>>> import numpy as np
>>> from numpy import linalg as LA
>>> np.set_printoptions(precision=2, suppress=True, linewidth=100)
>>> J = np.loadtxt("data.csv", delimiter=",")
>>> J
array([[-11.85,  21.07,  -5.59,  17.78],
       [ 14.17,   0.89,  -8.68,  -5.69],
       [  0.54,   9.78, -13.73,   8.06],
       [  5.46,   4.08,  14.74,   2.81],
       [ 21.16, -10.2 ,  -6.58,  -8.78],
       [ -4.74,   8.19,   8.07,  14.81],
       [-11.83,  11.41,  29.02,  21.24],
       [-21.05,  21.23,  -1.36,  30.04],
       [ -6.81,  12.99,  15.1 ,  14.32],
       [ -5.14,  12.77,  17.59,  11.98],
       [ 15.51,  -7.11,   9.39,  -3.93],
       [  2.37,   4.26,  -3.7 ,   8.18],
       [ -4.15,  14.54,  -0.7 ,  10.78],
       [-22.11,  26.3 ,  -4.72,  28.69],
       [ 12.38,   1.81,  25.74,  -6.07]])
>>> z = J[:, 0] > np.median(J[:, 0])
>>> u = J[z].mean(axis=0) - J[~z].mean(axis=0)
>>> ((J - J.mean(axis=0)) @ u > 0).astype(int)
array([0, 1, 1, 1, 1, 0, 0, 0, 0, 0, 1, 1, 0, 0, 1])
>>> (((J - J.mean(axis=0)) @ u > 0) == z).mean()
np.float64(1.0)
>>> u
array([ 21.19, -15.56,  -4.72, -19.48])
>>> B = J / LA.norm(J, axis=1, keepdims=True)
>>> gram = B @ B.T
>>> np.argwhere(np.triu(np.abs(gram) > 0.95, 1))
array([[ 0,  7],
       [ 0, 12],
       [ 0, 13],
       [ 5,  8],
       [ 6,  8],
       [ 6,  9],
       [ 7, 13],
       [ 8,  9]])
>>> (gram - 2 * np.eye(15)).round(6).argmax(axis=1)
array([13,  4, 11, 14,  1,  8,  9, 13,  9,  8, 14,  2,  0,  7,  3])
>>> LA.norm(B, axis=1)
array([1., 1., 1., 1., 1., 1., 1., 1., 1., 1., 1., 1., 1., 1., 1.])
>>> rng = np.random.default_rng(81732)
>>> z = rng.permutation(4)
>>> B = J[:, z] * rng.choice([-1, 1], 4)
>>> B
array([[-11.85,  17.78, -21.07,  -5.59],
       [ 14.17,  -5.69,  -0.89,  -8.68],
       [  0.54,   8.06,  -9.78, -13.73],
       [  5.46,   2.81,  -4.08,  14.74],
       [ 21.16,  -8.78,  10.2 ,  -6.58],
       [ -4.74,  14.81,  -8.19,   8.07],
       [-11.83,  21.24, -11.41,  29.02],
       [-21.05,  30.04, -21.23,  -1.36],
       [ -6.81,  14.32, -12.99,  15.1 ],
       [ -5.14,  11.98, -12.77,  17.59],
       [ 15.51,  -3.93,   7.11,   9.39],
       [  2.37,   8.18,  -4.26,  -3.7 ],
       [ -4.15,  10.78, -14.54,  -0.7 ],
       [-22.11,  28.69, -26.3 ,  -4.72],
       [ 12.38,  -6.07,  -1.81,  25.74]])
>>> U, _, Vt = LA.svd(J.T @ B)
>>> np.round(U @ Vt, 2) + 0
array([[ 1.,  0.,  0.,  0.],
       [ 0.,  0., -1.,  0.],
       [ 0.,  0.,  0.,  1.],
       [ 0.,  1.,  0.,  0.]])
>>> z
array([0, 3, 1, 2])
>>> gram = np.cov(J, rowvar=False)
>>> np.median(J, axis=0)
array([-4.15,  9.78, -0.7 , 10.78])
>>> np.corrcoef(J.T)
array([[ 1.  , -0.95, -0.01, -0.99],
       [-0.95,  1.  , -0.09,  0.91],
       [-0.01, -0.09,  1.  , -0.01],
       [-0.99,  0.91, -0.01,  1.  ]])
>>> np.argsort(-J.std(axis=0).round(6), kind="stable")
array([2, 0, 3, 1])
>>> B = np.c_[J[:, :2] @ np.array([[2, -1], [-2, 1]]), np.array([1, 1, -3, 3, 3, -3, -1, -3, -1, -2, 2, 2, -1, 2, 3])]
>>> B
array([[-65.84,  32.92,   1.  ],
       [ 26.56, -13.28,   1.  ],
       [-18.48,   9.24,  -3.  ],
       [  2.76,  -1.38,   3.  ],
       [ 62.72, -31.36,   3.  ],
       [-25.86,  12.93,  -3.  ],
       [-46.48,  23.24,  -1.  ],
       [-84.56,  42.28,  -3.  ],
       [-39.6 ,  19.8 ,  -1.  ],
       [-35.82,  17.91,  -2.  ],
       [ 45.24, -22.62,   2.  ],
       [ -3.78,   1.89,   2.  ],
       [-37.38,  18.69,  -1.  ],
       [-96.82,  48.41,   2.  ],
       [ 21.14, -10.57,   3.  ]])
>>> np.round(LA.norm(B - J @ LA.lstsq(J, B)[0], axis=0), 2) + 0
array([0.  , 0.  , 7.17])
>>> np.round(LA.lstsq(J, B[:, 0])[0], 2) + 0
array([ 2., -2.,  0.,  0.])
>>> LA.matrix_rank(B)
np.int64(2)
>>> M = np.loadtxt("layer7.csv", delimiter=",")
>>> M
array([[ -1.1,  -0.5,  -0.8,   1.8,   1.2,  -2.7,  -1.2,  -0.5,   1.6,  -1. ,   0.8,  -1.2],
       [  0.5,  -0.6,   1.8,   0. ,   1.1,  -0.5,  -1.1,   1. ,  -2.2,   0.1,  -1.7,   0.5],
       [ -0.4,  -1.6,   0.1,   0. ,  -1.2,   0.2,   0. ,  -0.7,   0.5,   1.6,   1.1,  -0.7],
       [  2.3,  -0.5,  -0.8,  -0.8,   0.7,   0.6,   0.1,   0.7,   0.4,   0.6,   0.3,   0.7],
       [  2. ,   0.6,   1.5,  -2.2,   0.3,   0.5,   0.5,   0.8,   0.5,  -0.1,  -1. ,  -0.3],
       [ -0.7,   0.5,  -0.5,   0.1,   0.8,  -0.5,   0.5,  -2.1,   1.1,  -0.1,  -1.1,  -0.8],
       [ -1.3,  -1.1,   0. ,  -0.6,   0.2,  -0.3,   1.2,   1.7,   0.7,  -1.9,  -1. ,   2.4],
       [ -0.3,   0.1,  -0.2,  -0.2,   0.7,   0.3,   1.6,  -0.1,   0.7,  -1.8,   0.3,   1.2],
       [  0.1,  -1.9,   0.3,  -0.8,  -0.6,  -1.5,  -0.2,  -0.6,  -1.3,  -0.4,  -1. ,   1.1],
       [ -0.9,  -0.1,   1.1,   1.9,  -1.4,  -0.1,  -1.1,  -0.5,   1. ,  -0.6,  -0.5,   1.2],
       [  0.3,  -0.8,   0.4,   1.1,   1.5,  -0.6,   1.2,  -0.9,   1.2,   1. ,   1.6,   1. ],
       [ -0.1,  -0.9,   0.8,  -0.2,  -1.4,   0.2,  -0.7,   1.6,   1.5,   0.5,   0.1,  -1.4],
       [  0.3,   0.5,  -0.7,   0.3,   0.4,   0.6,   0.1,   0.1,  -0.4,   0.7,  -1.3,  -0.7],
       [  1.3,   1.9,  -0.6,   0. ,   2.3,  -1. ,   1.9,   0.5,   0.2,  -0.8,   1.5,  -1.1],
       [  0.6,  -1. ,   1.3,  -0.9,   0.9,   0.2,  -1.6,   0.5,  -1.4,  -1.5,   1.4,  -0.7],
       [ -0.9,   1.7,  -0.8,   1.7,  -0.2,  -1.2,   0. ,   0.7,   0.7,  -0.4,  -1.6,  -0.1],
       [ -0.4,   1.4,  -0.6,   0.8,  -0.8,   0.4,  -1.6,   0.7,  -0.5,   0.8,   0.4,  -0.7],
       [  0.5,   0.3,  -0.8,   1.5,  -0.3,  -1.1,   0.1,  -2. ,   1.1,   1.1,   1.1,  -1.1],
       [ -0.7,   0.3,  -0.1,   1.3,  -1.5,   0.3,  -0.6,  -0.8,   0.2,   0.5,   0.5,   0.4],
       [  0.6,  -1.6,   0.6,   0.4,  -0.9,  -0.4,   1.3,   0.5,   1.4,  -1.1,  -1.3,   2.1],
       [ -0.4,   1.5,   0.3,   0.3,   0.1,   1.1,   0.4,  -0.8,   2. ,   2. ,   0.5,  -0.3],
       [  0. ,   0. , -18. ,   4. ,  -8. ,  22. , -22. , -10. ,  -4. , -22. ,  -4. ,   0. ],
       [ -1.5,  -0.7,   0.7,  -0.2,  -1.1,  -1.4,   0.3,   0.6,   0.1,   1. ,  -0.1,   0.6]])
>>> hat = M @ LA.solve(M.T @ M, M.T)
>>> np.allclose(hat @ hat, hat)
True
>>> np.round(LA.eigvalsh(hat), 2) + 0
array([0., 0., 0., 0., 0., 0., 0., 0., 0., 0., 0., 1., 1., 1., 1., 1., 1., 1., 1., 1., 1., 1., 1.])
>>> round(np.trace(hat), 2)
np.float64(12.0)
>>> z = rng.permutation(12)
>>> B = M[:, z] * rng.choice([-1, 1], 12)
>>> B
array([[ -0.8,   1.8,   1. ,  -2.7,  -0.8,   1.2,   0.5,  -1.1,   1.2,  -1.2,   1.6,  -0.5],
       [  1.7,   0. ,  -0.1,  -0.5,   1.8,   1.1,  -1. ,   0.5,  -0.5,  -1.1,  -2.2,  -0.6],
       [ -1.1,   0. ,  -1.6,   0.2,   0.1,  -0. ,   0.7,  -0.4,   0.7,   1.2,   0.5,  -1.6],
       [ -0.3,  -0.8,  -0.6,   0.6,  -0.8,  -0.1,  -0.7,   2.3,  -0.7,  -0.7,   0.4,  -0.5],
       [  1. ,  -2.2,   0.1,   0.5,   1.5,  -0.5,  -0.8,   2. ,   0.3,  -0.3,   0.5,   0.6],
       [  1.1,   0.1,   0.1,  -0.5,  -0.5,  -0.5,   2.1,  -0.7,   0.8,  -0.8,   1.1,   0.5],
       [  1. ,  -0.6,   1.9,  -0.3,   0. ,  -1.2,  -1.7,  -1.3,  -2.4,  -0.2,   0.7,  -1.1],
       [ -0.3,  -0.2,   1.8,   0.3,  -0.2,  -1.6,   0.1,  -0.3,  -1.2,  -0.7,   0.7,   0.1],
       [  1. ,  -0.8,   0.4,  -1.5,   0.3,   0.2,   0.6,   0.1,  -1.1,   0.6,  -1.3,  -1.9],
       [  0.5,   1.9,   0.6,  -0.1,   1.1,   1.1,   0.5,  -0.9,  -1.2,   1.4,   1. ,  -0.1],
       [ -1.6,   1.1,  -1. ,  -0.6,   0.4,  -1.2,   0.9,   0.3,  -1. ,  -1.5,   1.2,  -0.8],
       [ -0.1,  -0.2,  -0.5,   0.2,   0.8,   0.7,  -1.6,  -0.1,   1.4,   1.4,   1.5,  -0.9],
       [  1.3,   0.3,  -0.7,   0.6,  -0.7,  -0.1,  -0.1,   0.3,   0.7,  -0.4,  -0.4,   0.5],
       [ -1.5,   0. ,   0.8,  -1. ,  -0.6,  -1.9,  -0.5,   1.3,   1.1,  -2.3,   0.2,   1.9],
       [ -1.4,  -0.9,   1.5,   0.2,   1.3,   1.6,  -0.5,   0.6,   0.7,  -0.9,  -1.4,  -1. ],
       [  1.6,   1.7,   0.4,  -1.2,  -0.8,  -0. ,  -0.7,  -0.9,   0.1,   0.2,   0.7,   1.7],
       [ -0.4,   0.8,  -0.8,   0.4,  -0.6,   1.6,  -0.7,  -0.4,   0.7,   0.8,  -0.5,   1.4],
       [ -1.1,   1.5,  -1.1,  -1.1,  -0.8,  -0.1,   2. ,   0.5,   1.1,   0.3,   1.1,   0.3],
       [ -0.5,   1.3,  -0.5,   0.3,  -0.1,   0.6,   0.8,  -0.7,  -0.4,   1.5,   0.2,   0.3],
       [  1.3,   0.4,   1.1,  -0.4,   0.6,  -1.3,  -0.5,   0.6,  -2.1,   0.9,   1.4,  -1.6],
       [ -0.5,   0.3,  -2. ,   1.1,   0.3,  -0.4,   0.8,  -0.4,   0.3,  -0.1,   2. ,   1.5],
       [  4. ,   4. ,  22. ,  22. , -18. ,  22. ,  10. ,   0. ,  -0. ,   8. ,  -4. ,   0. ],
       [  0.1,  -0.2,  -1. ,  -1.4,   0.7,  -0.3,  -0.6,  -1.5,  -0.6,   1.1,   0.1,  -0.7]])
>>> U, _, Vt = LA.svd(M.T @ B)
>>> z
array([10,  3,  9,  5,  2,  6,  7,  0, 11,  4,  8,  1])
